% ipython --no-banner

In [1]: import numpy as np

In [2]: from numpy import linalg as LA

In [3]: np.set_printoptions(suppress=True, linewidth=140)

In [4]: rd = lambda a: np.round(a, 3) + 0

In [5]: out = np.array([[6, 0, 3], [8, 4, 6], [1, 4, 8]])

In [6]: M = np.tril(out)

In [7]: M
Out[7]: 
array([[6, 0, 0],
       [8, 4, 0],
       [1, 4, 8]])

In [8]: x = np.array([0, -9, 8])

In [9]: a = np.maximum(M @ x, 0)

In [10]: M.T @ a
Out[10]: array([ 28, 112, 224])

In [11]: a
Out[11]: array([ 0,  0, 28])

In [12]: np.allclose(M @ M.T, M.T @ M)
Out[12]: False

In [13]: (M + M.T) / 2
Out[13]: 
array([[6. , 4. , 0.5],
       [4. , 4. , 2. ],
       [0.5, 2. , 8. ]])

In [14]: np.trace(M)
Out[14]: np.int64(18)

In [15]: np.allclose(M, M.T)
Out[15]: False

In [16]: rd(LA.det(M))
Out[16]: np.float64(192.0)

In [17]: rd(np.sort(LA.eigvals(M)))
Out[17]: array([4., 6., 8.])

In [18]: LA.matrix_rank(M - M[0, 0] * np.eye(3))
Out[18]: np.int64(2)

In [19]: np.prod(np.diag(M)), rd(LA.det(M))
Out[19]: (np.int64(192), np.float64(192.0))

In [20]: x = np.array([0, -2, 1])

In [21]: rhs = M @ x

In [22]: rhs
Out[22]: array([ 0, -8,  0])

In [23]: rd(LA.solve(M, -2 * rhs))
Out[23]: array([ 0.,  4., -2.])

In [24]: rd(LA.solve(M, rhs + M[:, 1]))
Out[24]: array([ 0., -1.,  1.])

In [25]: rd(LA.solve(M, rhs))
Out[25]: array([ 0., -2.,  1.])

In [26]: u = np.array([1, -1, 3])

In [27]: X = np.array([np.roll(u, i) for i in range(3)])

In [28]: X
Out[28]: 
array([[ 1, -1,  3],
       [ 3,  1, -1],
       [-1,  3,  1]])

In [29]: def softmax(z):
    ...:     e = np.exp(z - z.max(axis=-1, keepdims=True))
    ...:     return e / e.sum(axis=-1, keepdims=True)
    ...: 

In [30]: rd(softmax(X).sum(axis=1))
Out[30]: array([1., 1., 1.])

In [31]: att = X @ X.T / np.sqrt(3)

In [32]: rd(softmax(att)[2] @ X)
Out[32]: array([-0.994,  2.994,  1.   ])

In [33]: m1 = np.array([[1, 2, 0], [2, 4, 0], [0, 0, 0]])

In [34]: rk = LA.matrix_rank(m1)

In [35]: rk
Out[35]: np.int64(1)

In [36]: N = LA.svd(m1)[2][rk:].T

In [37]: rd(N @ N.T)
Out[37]: 
array([[ 0.8, -0.4,  0. ],
       [-0.4,  0.2,  0. ],
       [ 0. ,  0. ,  1. ]])

In [38]: N.shape
Out[38]: (3, 2)

In [39]: [int(LA.matrix_rank(m1[:i])) for i in range(1, len(m1) + 1)]
Out[39]: [1, 1, 1]

In [40]: out = np.array([[-6, 3], [1, 2], [-9, -9]])

In [41]: LA.matrix_rank(np.vstack([m1, out.T]))
Out[41]: np.int64(3)

In [42]: np.einsum("ij,ij->", m1, out)
ValueError: operands could not be broadcast together with remapped shapes [original->remapped]: (3,3)->(3,3) (3,2)->(3,2) 


In [43]: np.einsum("ik,kj->ij", m1, out)
Out[43]: 
array([[-4,  7],
       [-8, 14],
       [ 0,  0]])
